$ python -q
>>> import numpy as np
>>> np.set_printoptions(precision=2, suppress=True, linewidth=160)
>>> def rnd(a):
...     return np.round(a, 2) + 0
... 
>>> arr = np.load("out10.npy")
>>> arr
array([[-0.12,  3.18,  5.97,  5.12, -2.18, -2.  , -8.9 , -9.02],
       [-0.17,  3.19,  6.  ,  4.96, -1.92, -1.88, -8.99, -8.96],
       [ 0.05,  3.01,  5.99,  4.96, -1.99, -1.99, -9.09, -8.96],
       [ 0.11,  3.05,  5.82,  5.07, -2.02, -2.19, -8.96, -8.93],
       [ 0.12,  3.06,  6.06,  5.13, -1.92, -1.96, -9.02, -8.9 ],
       [ 0.06,  2.99,  6.07,  4.99, -1.99, -1.89, -9.02, -9.01],
       [-0.14,  2.99,  5.83,  4.84, -1.97, -2.02, -9.06, -9.  ],
       [ 0.09,  2.89,  6.11,  5.02, -2.08, -2.03, -8.91, -9.2 ],
       [ 0.09,  2.92,  6.17,  4.9 , -1.95, -1.91, -8.97, -9.07],
       [ 0.03,  3.02,  6.  ,  5.06, -2.24, -2.06, -9.2 , -8.98],
       [ 0.15,  2.87,  5.88,  5.05, -2.  , -2.04, -8.94, -9.13],
       [-0.08,  3.02,  6.09,  4.99, -1.86, -1.92, -8.93, -9.02],
       [ 0.08,  2.86,  6.06,  4.88, -2.03, -1.99, -8.94, -9.01],
       [-0.08,  3.04,  6.27,  4.89, -2.16, -2.03, -9.09, -8.88],
       [ 0.01,  2.82,  6.11,  4.97, -1.9 , -1.9 , -8.94, -9.12],
       [-1.06,  5.94,  0.05, -2.13,  7.11, -7.08, -3.18, -6.11],
       [-1.19,  6.05, -0.19, -2.27,  7.03, -6.99, -3.01, -5.96],
       [-1.03,  5.77,  0.02, -2.02,  6.93, -7.15, -2.83, -6.08],
       [-1.07,  6.16,  0.04, -1.95,  7.03, -7.14, -3.07, -6.2 ],
       [-1.16,  6.  , -0.14, -2.01,  7.  , -7.12, -2.92, -5.84],
       [-0.85,  5.97,  0.18, -2.11,  6.97, -6.84, -2.87, -6.1 ],
       [-1.04,  5.91,  0.03, -1.87,  6.98, -6.94, -3.17, -5.99],
       [-1.07,  5.94, -0.07, -2.13,  6.82, -7.11, -2.97, -6.12],
       [-1.11,  6.05, -0.05, -1.84,  7.12, -6.96, -2.85, -6.07],
       [-1.02,  6.13, -0.09, -1.99,  6.99, -7.07, -2.8 , -6.08],
       [-0.98,  6.  , -0.24, -2.1 ,  7.01, -6.94, -2.92, -6.08],
       [-1.23,  6.13,  0.09, -2.03,  6.97, -6.9 , -3.03, -6.14],
       [-0.95,  5.98, -0.03, -1.98,  6.95, -6.92, -2.99, -5.94],
       [-1.22,  5.92, -0.17, -2.03,  6.95, -7.05, -2.85, -5.76],
       [-1.  ,  5.98,  0.11, -2.14,  7.03, -7.1 , -3.14, -5.93]])
>>> Z = arr[[2, 6]].astype(float)
>>> for _ in range(4):
...     lab = np.linalg.norm(arr[:, None] - Z, axis=-1).argmin(axis=1)
...     Z = np.array([arr[lab == j].mean(axis=0) for j in range(2)])
... 
>>> lab
array([0, 0, 0, 0, 0, 0, 0, 0, 0, 0, 0, 0, 0, 0, 0, 1, 1, 1, 1, 1, 1, 1, 1, 1, 1, 1, 1, 1, 1, 1])
>>> np.bincount(lab)
array([15, 15])
>>> rnd(Z[1] - Z[0])
array([-1.08,  3.  , -6.06, -7.03,  9.01, -5.03,  6.02,  2.99])
>>> rnd(Z)
array([[ 0.01,  2.99,  6.03,  4.99, -2.01, -1.99, -9.  , -9.01],
       [-1.07,  6.  , -0.03, -2.04,  6.99, -7.02, -2.97, -6.03]])
>>> np.abs(Z[1] - Z[0]).argmax()
np.int64(4)
>>> W1 = np.array([[0, 2, 0, 2],
...     [0, 1, 3, 2],
...     [1, 2, 0, 0],
...     [1, 2, 2, 0],
...     [3, 3, 2, 1],
...     [0, 2, 3, 0],
...     [3, 0, 1, 0],
...     [3, 0, 3, 0]])
>>> b = np.array([0, 3, 1, -2])
>>> act = np.maximum(arr @ W1 + b, 0)
>>> (act > 0).mean(axis=0)
array([0., 1., 0., 1.])
>>> Z = np.array([[5, 1, 5], [7, 6, 9], [5, 0, 1], [3, 9, 8]])
>>> (act @ Z).round(6).argmax(axis=1)
array([2, 2, 2, 2, 2, 2, 2, 2, 2, 2, 2, 2, 2, 2, 2, 2, 2, 2, 2, 2, 2, 2, 2, 2, 2, 2, 2, 2, 2, 2])
>>> M = np.load("m.npy")
>>> rnd(M)
array([[ 0.92,  0.02,  0.05, -0.27,  0.09,  0.29, -0.23,  0.27, -0.41, -0.08],
       [ 0.02,  1.01,  0.15, -0.23,  0.29,  0.37, -0.09, -0.05, -0.18, -0.25],
       [ 0.05,  0.15,  1.15, -0.19, -0.34, -0.21, -0.01,  0.13, -0.08, -0.21],
       [-0.27, -0.23, -0.19,  0.75,  0.47,  0.01, -0.36, -0.05, -0.09,  0.24],
       [ 0.09,  0.29, -0.34,  0.47,  0.87,  0.31, -0.33,  0.4 , -0.14,  0.17],
       [ 0.29,  0.37, -0.21,  0.01,  0.31,  0.52, -0.49, -0.18,  0.18, -0.18],
       [-0.23, -0.09, -0.01, -0.36, -0.33, -0.49,  0.8 ,  0.31, -0.23,  0.19],
       [ 0.27, -0.05,  0.13, -0.05,  0.4 , -0.18,  0.31,  0.98, -0.28,  0.05],
       [-0.41, -0.18, -0.08, -0.09, -0.14,  0.18, -0.23, -0.28,  1.46, -0.03],
       [-0.08, -0.25, -0.21,  0.24,  0.17, -0.18,  0.19,  0.05, -0.03,  1.53]])
>>> rnd(np.trace(M))
np.float64(10.0)
>>> rnd(np.linalg.det(M))
np.float64(0.0)
>>> np.allclose(M @ M.T, M.T @ M)
True
>>> rnd(np.sort(np.abs(np.linalg.eigvals(M))))
array([0., 0., 0., 1., 1., 1., 1., 2., 2., 2.])
>>> np.allclose(M, M.T)
True
>>> Y = np.array([[3, 0, 0, 1, 0, 4, 0, 0, 5, 5],
...     [0, 5, 1, 4, 3, 5, 5, 0, 3, 2],
...     [2, 0, 5, 5, 0, 5, 2, 1, 1, 0],
...     [5, 1, 5, 0, 0, 3, 2, 3, 1, 1],
...     [2, 5, 1, 5, 0, 1, 0, 1, 0, 3],
...     [1, 3, 3, 3, 4, 5, 5, 3, 1, 4],
...     [4, 0, 0, 3, 3, 1, 3, 2, 5, 0],
...     [3, 3, 0, 4, 2, 4, 4, 2, 0, 5],
...     [1, 0, 5, 4, 1, 0, 1, 3, 3, 1],
...     [5, 2, 2, 1, 0, 5, 0, 5, 0, 5]])
>>> Y[-1] = Y[0]
>>> J = Y + 0.1 * np.eye(10)
>>> J
array([[3.1, 0. , 0. , 1. , 0. , 4. , 0. , 0. , 5. , 5. ],
       [0. , 5.1, 1. , 4. , 3. , 5. , 5. , 0. , 3. , 2. ],
       [2. , 0. , 5.1, 5. , 0. , 5. , 2. , 1. , 1. , 0. ],
       [5. , 1. , 5. , 0.1, 0. , 3. , 2. , 3. , 1. , 1. ],
       [2. , 5. , 1. , 5. , 0.1, 1. , 0. , 1. , 0. , 3. ],
       [1. , 3. , 3. , 3. , 4. , 5.1, 5. , 3. , 1. , 4. ],
       [4. , 0. , 0. , 3. , 3. , 1. , 3.1, 2. , 5. , 0. ],
       [3. , 3. , 0. , 4. , 2. , 4. , 4. , 2.1, 0. , 5. ],
       [1. , 0. , 5. , 4. , 1. , 0. , 1. , 3. , 3.1, 1. ],
       [3. , 0. , 0. , 1. , 0. , 4. , 0. , 0. , 5. , 5.1]])
>>> U, s, Vh = np.linalg.svd(J)
>>> rnd(s)
array([23.61,  9.5 ,  8.9 ,  6.41,  5.79,  5.12,  3.82,  3.21,  0.85,  0.  ])
>>> Y = U[:, :9] @ np.diag(s[:9]) @ Vh[:9]
>>> rnd(np.abs(J - Y).max())
np.float64(0.0)
>>> rnd(Y)
array([[3.1, 0. , 0. , 1. , 0. , 4. , 0. , 0. , 5. , 5. ],
       [0. , 5.1, 1. , 4. , 3. , 5. , 5. , 0. , 3. , 2. ],
       [2. , 0. , 5.1, 5. , 0. , 5. , 2. , 1. , 1. , 0. ],
       [5. , 1. , 5. , 0.1, 0. , 3. , 2. , 3. , 1. , 1. ],
       [2. , 5. , 1. , 5. , 0.1, 1. , 0. , 1. , 0. , 3. ],
       [1. , 3. , 3. , 3. , 4. , 5.1, 5. , 3. , 1. , 4. ],
       [4. , 0. , 0. , 3. , 3. , 1. , 3.1, 2. , 5. , 0. ],
       [3. , 3. , 0. , 4. , 2. , 4. , 4. , 2.1, 0. , 5. ],
       [1. , 0. , 5. , 4. , 1. , 0. , 1. , 3. , 3.1, 1. ],
       [3. , 0. , 0. , 1. , 0. , 4. , 0. , 0. , 5. , 5.1]])
>>> np.linalg.matrix_rank(Y)
np.int64(9)
>>> rnd(np.linalg.norm(J, 2) / np.linalg.norm(J))
np.float64(0.81)
>>> cov = J.T @ J
>>> rnd(np.linalg.svd(J, compute_uv=False) ** 2)
array([557.38,  90.3 ,  79.21,  41.05,  33.56,  26.17,  14.59,  10.33,   0.73,   0.  ])
>>> np.linalg.matrix_rank(cov)
np.int64(10)
>>> A = np.loadtxt("x.csv", delimiter=",")
>>> A
array([[ 0.3,  0.5, -0.2, -0.9, -0.7],
       [ 0.4,  0.1,  0.1, -0.1,  2.5],
       [-0.2,  0.8,  1.9,  0.5,  0.3],
       [-0.8,  1. , -0.8,  0.2,  0.2],
       [ 1.2,  0.3, -1. , -1.4, -0.8],
       [-0.2,  1.1,  1.3,  0.9,  0.2],
       [ 0.5,  0.5,  1. , -0.4,  0.3],
       [ 0. ,  3.3,  0.2,  1. ,  1.3],
       [-5.1, -5.1, -0.6,  1.2,  2.4],
       [-1. ,  0.5, -0.4, -0.1, -3. ],
       [ 0. , -1. ,  0.3,  1.3, -1.2],
       [ 0. ,  0.1,  0.1, -0.6,  1.4],
       [-0.4,  0.3,  0. , -1.8, -0.1],
       [-0.3,  0.7,  0.6,  0.4,  1.6],
       [ 0.6,  0.1, -0.1, -0.6, -0.1],
       [-0.3, -0.3, -1. , -0.2, -1.6],
       [ 0. , -0.9, -1.9,  0.7,  0.3],
       [-0.9,  0. , -0.3, -0.4,  0.5],
       [-1. , -0.2,  0.3, -0.5, -0.1],
       [ 0.1, -0.9,  0.8, -0.4,  0.5],
       [-0.1,  1.4,  1.5,  1. , -2.9],
       [ 0.3, -1.2,  0.2, -1.6,  0.7],
       [-2.5,  0.1, -1.9, -0.2,  0.1],
       [-0.2,  1.2, -2.1,  0.6,  0.4],
       [-0.1,  0.2,  0.3,  2.2, -1.1],
       [ 0.5,  1. ,  0.6, -1.1,  0.4],
       [ 0.2,  1.1,  0.7,  1.3,  1.6],
       [ 1.1, -1.2, -0.9, -0.2, -0.4],
       [-0.8, -0.3, -1. , -0.4, -0.2],
       [ 0.3, -0.8,  0.8,  0.1, -0.3],
       [-0.6,  0. ,  0.1,  0. ,  0.4],
       [-0.1,  0.7,  0.1, -0.6, -0.5],
       [-1. , -0.6,  0.8,  1.1,  0. ],
       [-0.3, -0.1,  2. , -0.3, -0.7],
       [ 1.4,  1.3,  1.4, -0.6, -0.6],
       [ 0.2, -0.3,  1. , -0.6, -0.2]])
>>> cov = np.cov(A, rowvar=False)
>>> cov.shape
(5, 5)
>>> np.argsort(-A.std(axis=0).round(6), kind="stable")
array([1, 4, 0, 2, 3])
>>> rnd(np.median(A, axis=0))
array([-0.1 ,  0.1 ,  0.15, -0.2 ,  0.05])
>>> rnd(np.corrcoef(A.T))
array([[ 1.  ,  0.55,  0.26, -0.3 , -0.23],
       [ 0.55,  1.  ,  0.2 , -0.02, -0.18],
       [ 0.26,  0.2 ,  1.  ,  0.08, -0.05],
       [-0.3 , -0.02,  0.08,  1.  ,  0.04],
       [-0.23, -0.18, -0.05,  0.04,  1.  ]])
>>> np.argwhere(np.triu(np.abs(np.corrcoef(A.T)) > 0.8, 1))
array([], shape=(0, 2), dtype=int64)
>>> W0 = np.load("test10.npy")
>>> rnd(W0)
array([[ 0.67, -0.3 ,  0.1 , -0.14,  0.07,  0.07,  0.06,  0.15,  0.07,  0.24,  0.08],
       [-0.3 ,  0.56, -0.07, -0.1 ,  0.03,  0.04, -0.23,  0.19,  0.17,  0.09,  0.12],
       [ 0.1 , -0.07,  0.52,  0.35,  0.01, -0.03, -0.06,  0.07,  0.16, -0.13,  0.24],
       [-0.14, -0.1 ,  0.35,  0.48,  0.12,  0.11, -0.07, -0.2 ,  0.09, -0.13, -0.05],
       [ 0.07,  0.03,  0.01,  0.12,  0.77, -0.21, -0.21, -0.06, -0.07,  0.2 , -0.11],
       [ 0.07,  0.04, -0.03,  0.11, -0.21,  0.75, -0.16, -0.21,  0.03,  0.23,  0.  ],
       [ 0.06, -0.23, -0.06, -0.07, -0.21, -0.16,  0.26,  0.01,  0.05, -0.15, -0.17],
       [ 0.15,  0.19,  0.07, -0.2 , -0.06, -0.21,  0.01,  0.35,  0.23,  0.03,  0.16],
       [ 0.07,  0.17,  0.16,  0.09, -0.07,  0.03,  0.05,  0.23,  0.69,  0.04, -0.28],
       [ 0.24,  0.09, -0.13, -0.13,  0.2 ,  0.23, -0.15,  0.03,  0.04,  0.32, -0.03],
       [ 0.08,  0.12,  0.24, -0.05, -0.11,  0.  , -0.17,  0.16, -0.28, -0.03,  0.64]])
>>> cov = W0.T @ W0
>>> rnd(np.linalg.eigvalsh(cov)[::-1])
array([1., 1., 1., 1., 1., 1., 0., 0., 0., 0., 0.])
>>> np.linalg.matrix_rank(cov)
np.int64(6)
>>> np.allclose(cov, cov.T)
True
>>> rnd(np.trace(cov)), rnd((W0 ** 2).sum())
(np.float64(6.0), np.float64(6.0))
>>> rnd(cov)
array([[ 0.67, -0.3 ,  0.1 , -0.14,  0.07,  0.07,  0.06,  0.15,  0.07,  0.24,  0.08],
       [-0.3 ,  0.56, -0.07, -0.1 ,  0.03,  0.04, -0.23,  0.19,  0.17,  0.09,  0.12],
       [ 0.1 , -0.07,  0.52,  0.35,  0.01, -0.03, -0.06,  0.07,  0.16, -0.13,  0.24],
       [-0.14, -0.1 ,  0.35,  0.48,  0.12,  0.11, -0.07, -0.2 ,  0.09, -0.13, -0.05],
       [ 0.07,  0.03,  0.01,  0.12,  0.77, -0.21, -0.21, -0.06, -0.07,  0.2 , -0.11],
       [ 0.07,  0.04, -0.03,  0.11, -0.21,  0.75, -0.16, -0.21,  0.03,  0.23,  0.  ],
       [ 0.06, -0.23, -0.06, -0.07, -0.21, -0.16,  0.26,  0.01,  0.05, -0.15, -0.17],
       [ 0.15,  0.19,  0.07, -0.2 , -0.06, -0.21,  0.01,  0.35,  0.23,  0.03,  0.16],
       [ 0.07,  0.17,  0.16,  0.09, -0.07,  0.03,  0.05,  0.23,  0.69,  0.04, -0.28],
       [ 0.24,  0.09, -0.13, -0.13,  0.2 ,  0.23, -0.15,  0.03,  0.04,  0.32, -0.03],
       [ 0.08,  0.12,  0.24, -0.05, -0.11,  0.  , -0.17,  0.16, -0.28, -0.03,  0.64]])
>>> (W0 @ W0.T).shape
(11, 11)
>>> rnd(np.linalg.svd(W0, compute_uv=False) ** 2)
array([1., 1., 1., 1., 1., 1., 0., 0., 0., 0., 0.])
